$ ipython --no-banner

In [1]: import numpy as np

In [2]: import numpy.linalg as la

In [3]: np.set_printoptions(precision=2, suppress=True, linewidth=200, legacy="1.25")

In [4]: def tidy(a):
   ...:     return np.round(a, 2) + 0
   ...: 

In [5]: W2 = np.sign(np.array([[1, 4, 5], [2, 1, 4], [0, 0, 1]]))

In [6]: A2 = (np.tril(W2, -1) + np.eye(3)) @ (np.triu(W2, 1) + np.eye(3))

In [7]: w = np.array([-8, 1, 6])

In [8]: m1 = np.rint(A2 * w @ la.inv(A2)) + 0

In [9]: m1
Out[9]: 
array([[-17.,   9.,   5.],
       [-18.,  10.,  10.],
       [  0.,   0.,   6.]])

In [10]: tidy(la.norm(m1, 2) / la.norm(m1))
Out[10]: 0.98

In [11]: tidy(np.abs(la.svd(m1)[2][-1]))
Out[11]: array([0.47, 0.88, 0.02])

In [12]: np.argsort(-la.norm(m1, axis=0).round(6), kind="stable")[:3]
Out[12]: array([0, 1, 2])

In [13]: la.cond(m1) > 100
Out[13]: True

In [14]: q, Rm = la.qr(m1)

In [15]: np.allclose(Rm.T @ Rm, m1.T @ m1)
Out[15]: True

In [16]: q.shape, Rm.shape
Out[16]: ((3, 3), (3, 3))

In [17]: tidy(q)
Out[17]: 
array([[-0.69, -0.73,  0.  ],
       [-0.73,  0.69,  0.  ],
       [ 0.  ,  0.  ,  1.  ]])

In [18]: np.trace(q @ q.T)
Out[18]: 3.0

In [19]: tidy(abs(Rm[0, 0])), tidy(la.norm(m1[:, 0]))
Out[19]: (24.76, 24.76)

In [20]: tidy(np.abs(np.diag(Rm)))
Out[20]: array([24.76,  0.32,  6.  ])

In [21]: x0 = np.array([-1, 3, -2])

In [22]: tidy(q.T @ (q @ x0))
Out[22]: array([-1.,  3., -2.])

In [23]: tidy(la.inv(q))
Out[23]: 
array([[-0.69, -0.73,  0.  ],
       [-0.73,  0.69,  0.  ],
       [ 0.  ,  0.  ,  1.  ]])

In [24]: tidy(la.norm(x0)), tidy(la.norm(q @ x0))
Out[24]: (3.74, 3.74)

In [25]: tidy(la.det(q))
Out[25]: -1.0

In [26]: rng = np.random.default_rng(994079)

In [27]: K = np.eye(5, dtype=int)[rng.permutation(5)] * np.array([2, 2, 1, 1, 2])

In [28]: K
Out[28]: 
array([[0, 2, 0, 0, 0],
       [0, 0, 1, 0, 0],
       [0, 0, 0, 1, 0],
       [2, 0, 0, 0, 0],
       [0, 0, 0, 0, 2]])

In [29]: # 2 blocks once reordered

In [30]: tidy(la.det(K))
Out[30]: -8.0

In [31]: np.allclose(K, K.T)
Out[31]: False

In [32]: np.allclose(K @ K.T, K.T @ K)
Out[32]: False

In [33]: la.matrix_power(K, 3)
Out[33]: 
array([[0, 0, 0, 2, 0],
       [2, 0, 0, 0, 0],
       [0, 4, 0, 0, 0],
       [0, 0, 4, 0, 0],
       [0, 0, 0, 0, 8]])

In [34]: tidy(np.abs(la.eigvals(K)).max())
Out[34]: 2.0

In [35]: (K - K.T) / 2
Out[35]: 
array([[ 0. ,  1. ,  0. , -1. ,  0. ],
       [-1. ,  0. ,  0.5,  0. ,  0. ],
       [ 0. , -0.5,  0. ,  0.5,  0. ],
       [ 1. ,  0. , -0.5,  0. ,  0. ],
       [ 0. ,  0. ,  0. ,  0. ,  0. ]])

In [36]: np.trace(K)
Out[36]: 2

In [37]: (K != 0).astype(int)
Out[37]: 
array([[0, 1, 0, 0, 0],
       [0, 0, 1, 0, 0],
       [0, 0, 0, 1, 0],
       [1, 0, 0, 0, 0],
       [0, 0, 0, 0, 1]])

In [38]: np.flatnonzero(la.matrix_power((K != 0) + (K.T != 0) + np.eye(5), 5)[4])
Out[38]: array([4])

In [39]: tidy(la.det(K))
Out[39]: -8.0

In [40]: x0 = np.array([9, 5, -4, -9, 7])

In [41]: y = K @ x0

In [42]: y
Out[42]: array([10, -4, -9, 18, 14])

In [43]: tidy(la.solve(K.T, K[1]))
Out[43]: array([0., 1., 0., 0., 0.])

In [44]: tidy(la.solve(K, y))
Out[44]: array([ 9.,  5., -4., -9.,  7.])

In [45]: tidy(la.solve(K, 2 * y))
Out[45]: array([ 18.,  10.,  -8., -18.,  14.])

In [46]: tidy(la.solve(K, K[:, 1]))
Out[46]: array([0., 1., 0., 0., 0.])
